% python3 -q
>>> import numpy as np
>>> import numpy.linalg as la
>>> np.set_printoptions(precision=2, suppress=True, linewidth=160)
>>> E = np.loadtxt("mat.csv", delimiter=",")
>>> E
array([[0., 0., 0., 1.],
       [0., 0., 1., 0.],
       [0., 1., 0., 0.],
       [1., 0., 0., 0.]])
>>> # 2 groups of indices that never mix
>>> print((E != 0).astype(int))
[[0 0 0 1]
 [0 0 1 0]
 [0 1 0 0]
 [1 0 0 0]]
>>> np.flatnonzero(la.matrix_power((E != 0) + (E.T != 0) + np.eye(4), 4)[2])
array([1, 2])
>>> np.round(la.det(E.T), 2)
np.float64(1.0)
>>> np.poly(E)
array([ 1.,  0., -2.,  0.,  1.])
>>> round(float(la.det(2 * E)), 2), round(float(la.det(E)), 2)
(16.0, 1.0)
>>> round(float(la.eigvals(E).sum().real), 2)
0.0
>>> np.einsum("ij,ji->", E, E)
np.float64(4.0)
>>> np.einsum("ii->", E)
np.float64(0.0)
>>> arr = np.load("out11.npy")
>>> arr
array([[ 89,  30,  48,  -3],
       [ 30,  29,  30, -48],
       [ 48,  30,  36, -36],
       [ -3, -48, -36, 117]])
>>> # rows and columns are dependent
>>> B = arr[0, 0] * arr[1:] - np.outer(arr[1:, 0], arr[0])
>>> print(B)
[[    0  1681  1230 -4182]
 [    0  1230   900 -3060]
 [    0 -4182 -3060 10404]]
>>> la.matrix_rank(B), la.matrix_rank(arr)
(np.int64(1), np.int64(2))
>>> x = np.array([-2, -2, 2, 3])
>>> a = np.maximum(arr @ x, 0)
>>> arr.T @ a
array([ -1143, -18288, -13716,  44577])
>>> a
array([  0,   0,   0, 381])
>>> np.flatnonzero(a > 1e-9)
array([3])
>>> arr * (a > 1e-9)[:, None]
array([[  0,   0,   0,   0],
       [  0,   0,   0,   0],
       [  0,   0,   0,   0],
       [ -3, -48, -36, 117]])
>>> x = np.array([0, 0, 1, 0])
>>> arr @ x
array([ 48,  30,  36, -36])
>>> print(arr @ np.ones(4))
[164.  41.  78.  30.]
>>> (arr * x).sum(axis=1)
array([ 48,  30,  36, -36])
